In [1]: import numpy as np

In [2]: import numpy.linalg as la

In [3]: np.set_printoptions(precision=3, suppress=True, linewidth=160)

In [4]: def rnd(a):
   ...:     return np.round(a, 3) + 0
   ...: 

In [5]: sv = 20 * 0.9 ** np.arange(5)

In [6]: q, _ = la.qr(np.array([[-0.5, -0.1, -0.5, -1.2, -0.1],
   ...:     [-2.1, -0.2, 0.2, 0.4, -0.5],
   ...:     [1.1, -0.1, -0.1, 0.2, 0.8],
   ...:     [0.5, 0.6, -0.7, 0.8, -1.5],
   ...:     [0.0, 1.5, 0.6, 1.0, -0.1]]))

In [7]: rng = np.random.default_rng(160012)

In [8]: E = rng.normal(size=(23, 5)) * sv @ q

In [9]: rnd(E)
Out[9]: 
array([[ 15.685, -27.299,  -3.388,  -9.222,   0.001],
       [-11.104,  16.221,  -0.041,  14.759, -19.985],
       [  3.358,   8.143,   3.155,   0.886,   1.819],
       [  3.944, -12.963,  31.949,  19.449, -17.306],
       [-17.085,   7.298, -21.347, -46.636,   5.774],
       [ 20.279, -14.767,  15.092, -15.629,   1.071],
       [ -6.879,   5.517,  -6.26 ,   5.291,  -0.637],
       [-21.182,  -8.056,  -2.128, -11.462,  19.555],
       [ 12.037, -24.684,  -8.103,  71.546, -42.81 ],
       [  9.724,   0.249,   5.094,  39.255, -22.667],
       [-20.204,  11.848,  21.76 ,  32.781,  33.556],
       [ 24.062,   5.288,  26.92 ,  37.017,  -3.643],
       [ 12.632,  13.263,  23.263,  18.67 ,  -5.338],
       [ 12.895,  11.238,  -5.421,  -9.316,   4.513],
       [-24.791, -15.338, -11.772,  -0.643,  -1.958],
       [ 12.566,   7.781,  23.098,  36.523,  -3.677],
       [-20.554,  15.285,   5.048,  20.079, -27.115],
       [  3.572,  30.243, -23.26 , -55.826,  11.262],
       [  8.815,  11.968,  31.11 ,  33.982, -12.294],
       [  8.862,  14.122,   9.545,  -4.046,  -6.079],
       [ 30.218, -12.461,  11.535, -13.585,   5.822],
       [  2.115,  -5.713,   7.688,  -7.55 ,  -6.049],
       [ 14.165,  12.8  ,  -4.714,  16.247,  20.943]])

In [10]: A2 = E / la.norm(E, axis=1, keepdims=True)

In [11]: gram = A2 @ A2.T

In [12]: rnd(np.degrees(np.arccos(np.clip(gram[12, 14], -1, 1))))
Out[12]: np.float64(135.231)
